$ ipython --no-banner

In [1]: import numpy as np

In [2]: np.set_printoptions(precision=2, suppress=True, linewidth=120)

In [3]: tidy = lambda a: np.round(a, 2) + 0

In [4]: F = np.loadtxt("dump.csv", delimiter=",")

In [5]: F
Out[5]: 
array([[  3.,   4.,   5.,   6.,   7.,   8.,   9.,  10.,  11.,  12.,  13.,  14.,  15.,  16.,  17.],
       [ 18.,  19.,  20.,  21.,  22.,  23.,  24.,  25.,  26.,  27.,  28.,  29.,  30.,  31.,  32.],
       [ 33.,  34.,  35.,  36.,  37.,  38.,  39.,  40.,  41.,  42.,  43.,  44.,  45.,  46.,  47.],
       [ 48.,  49.,  50.,  51.,  52.,  53.,  54.,  55.,  56.,  57.,  58.,  59.,  60.,  61.,  62.],
       [ 63.,  64.,  65.,  66.,  67.,  68.,  69.,  70.,  71.,  72.,  73.,  74.,  75.,  76.,  77.],
       [ 78.,  79.,  80.,  81.,  82.,  83.,  84.,  85.,  86.,  87.,  88.,  89.,  90.,  91.,  92.],
       [ 93.,  94.,  95.,  96.,  97.,  98.,  99., 100., 101., 102., 103., 104., 105., 106., 107.],
       [108., 109., 110., 111., 112., 113., 114., 115., 116., 117., 118., 119., 120., 121., 122.],
       [123., 124., 125., 126., 127., 128., 129., 130., 131., 132., 133., 134., 135., 136., 137.],
       [138., 139., 140., 141., 142., 143., 144., 145., 146., 147., 148., 149., 150., 151., 152.],
       [153., 154., 155., 156., 157., 158., 159., 160., 161., 162., 163., 164., 165., 166., 167.],
       [168., 169., 170., 171., 172., 173., 174., 175., 176., 177., 178., 179., 180., 181., 182.],
       [183., 184., 185., 186., 187., 188., 189., 190., 191., 192., 193., 194., 195., 196., 197.],
       [198., 199., 200., 201., 202., 203., 204., 205., 206., 207., 208., 209., 210., 211., 212.],
       [213., 214., 215., 216., 217., 218., 219., 220., 221., 222., 223., 224., 225., 226., 227.],
       [228., 229., 230., 231., 232., 233., 234., 235., 236., 237., 238., 239., 240., 241., 242.]])

In [6]: np.linalg.matrix_rank(F, rtol=0.1)
Out[6]: np.int64(1)

In [7]: np.argsort(-np.linalg.norm(F, axis=0).round(6), kind="stable")[:3]
Out[7]: array([14, 13, 12])

In [8]: np.linalg.cond(F) > 100
Out[8]: np.True_

In [9]: [round(float(x), 2) for x in np.linalg.svd(F, compute_uv=False)[:3]]
Out[9]: [2180.0, 32.89, 0.0]
